% python3 -q
>>> import numpy as np
>>> import numpy.linalg as la
>>> np.set_printoptions(precision=2, suppress=True, linewidth=160)
>>> X = np.load("x.npy")
>>> print(X)
[[ 5  6  7  8  9 10]
 [11 12 13 14 15 16]
 [17 18 19 20 21 22]
 [23 24 25 26 27 28]
 [29 30 31 32 33 34]]
>>> Y = X[0, 0] * X[1:] - np.outer(X[1:, 0], X[0])
>>> print(Y)
[[   0   -6  -12  -18  -24  -30]
 [   0  -12  -24  -36  -48  -60]
 [   0  -18  -36  -54  -72  -90]
 [   0  -24  -48  -72  -96 -120]]
>>> print(X[:, 0] / X[0, 0])
[1.  2.2 3.4 4.6 5.8]
>>> print(la.matrix_rank(Y), la.matrix_rank(X))
1 2
>>> print(np.flatnonzero(~Y.round(6).any(axis=1)))
[]
>>> U, sig, Vt = la.svd(Y)
>>> evecs = Vt[:(sig > 1e-8).sum()]
>>> rng = np.random.default_rng(67)
>>> x0 = Y[3] + 4 * Y[1] + rng.integers(2) * np.eye(6)[4]
>>> print(x0)
[   0.  -72. -144. -216. -287. -360.]
>>> print(np.diag(evecs.T @ evecs))
[0.   0.02 0.07 0.16 0.29 0.45]
>>> print(np.round(la.norm(x0 - evecs.T @ evecs @ x0), 2))
0.84
>>> C2 = X.T @ X
>>> print(np.diag(C2))
[1805 1980 2165 2360 2565 2780]
>>> print(np.trace(C2), (X ** 2).sum())
13655 13655
>>> print(np.allclose(C2, C2.T))
True
>>> print((X @ X.T).shape)
(5, 5)
>>> print(np.round(la.eigvalsh(C2)[::-1], 2) + 0)
[13641.14    13.86     0.       0.       0.       0.  ]
>>> print(la.matrix_rank(C2))
2
>>> print(C2)
[[1805 1890 1975 2060 2145 2230]
 [1890 1980 2070 2160 2250 2340]
 [1975 2070 2165 2260 2355 2450]
 [2060 2160 2260 2360 2460 2560]
 [2145 2250 2355 2460 2565 2670]
 [2230 2340 2450 2560 2670 2780]]
>>> print([round(float(x), 2) for x in la.svd(X, compute_uv=False)[:3]])
[116.8, 3.72, 0.0]
>>> print(la.cond(X) > 100)
True
>>> r = la.matrix_rank(X)
>>> print(r)
2
>>> null = la.svd(X)[2][r:].T
>>> print(null.shape)
(6, 4)
>>> K = np.load("case6.npy")
>>> print(K)
[[ 1.    0.    0.  ]
 [ 0.    0.5   0.87]
 [ 0.   -0.87  0.5 ]]
>>> print(np.diff(K, axis=0))
[[-1.    0.5   0.87]
 [ 0.   -1.37 -0.37]]
>>> print(K.sum(axis=1))
[ 1.    1.37 -0.37]
>>> print(K - K[0])
[[ 0.    0.    0.  ]
 [-1.    0.5   0.87]
 [-1.   -0.87  0.5 ]]
>>> print(np.abs(K).max())
1.0
>>> print(la.matrix_rank(K))
3
>>> print(K.mean(axis=0))
[ 0.33 -0.12  0.46]
>>> print(np.count_nonzero(K))
5
>>> data = np.load("arr.npy")
>>> print(data)
[[-2  0  0  0  0  0]
 [ 0 -2  0  0  0  0]
 [-2  2  1  0  0  0]
 [ 0  0  1  1  0  0]
 [-1  0  1  0  2  0]
 [ 0  2 -1  0 -1  0]]
>>> x0 = np.array([0, 5, -3])
>>> print(np.sort(np.abs(np.degrees(np.angle(la.eigvals(K))))))
[ 0. 60. 60.]
>>> print([p for p in range(1, 25) if np.allclose(la.matrix_power(K, p), np.eye(3))])
[6, 12, 18, 24]
>>> print(np.round(la.norm(x0), 2), np.round(la.norm(K @ x0), 2))
5.83 5.83
>>> print(round(la.det(K), 2))
1.0
>>> print(3 - la.matrix_rank(K - np.eye(3), tol=1e-8))
1
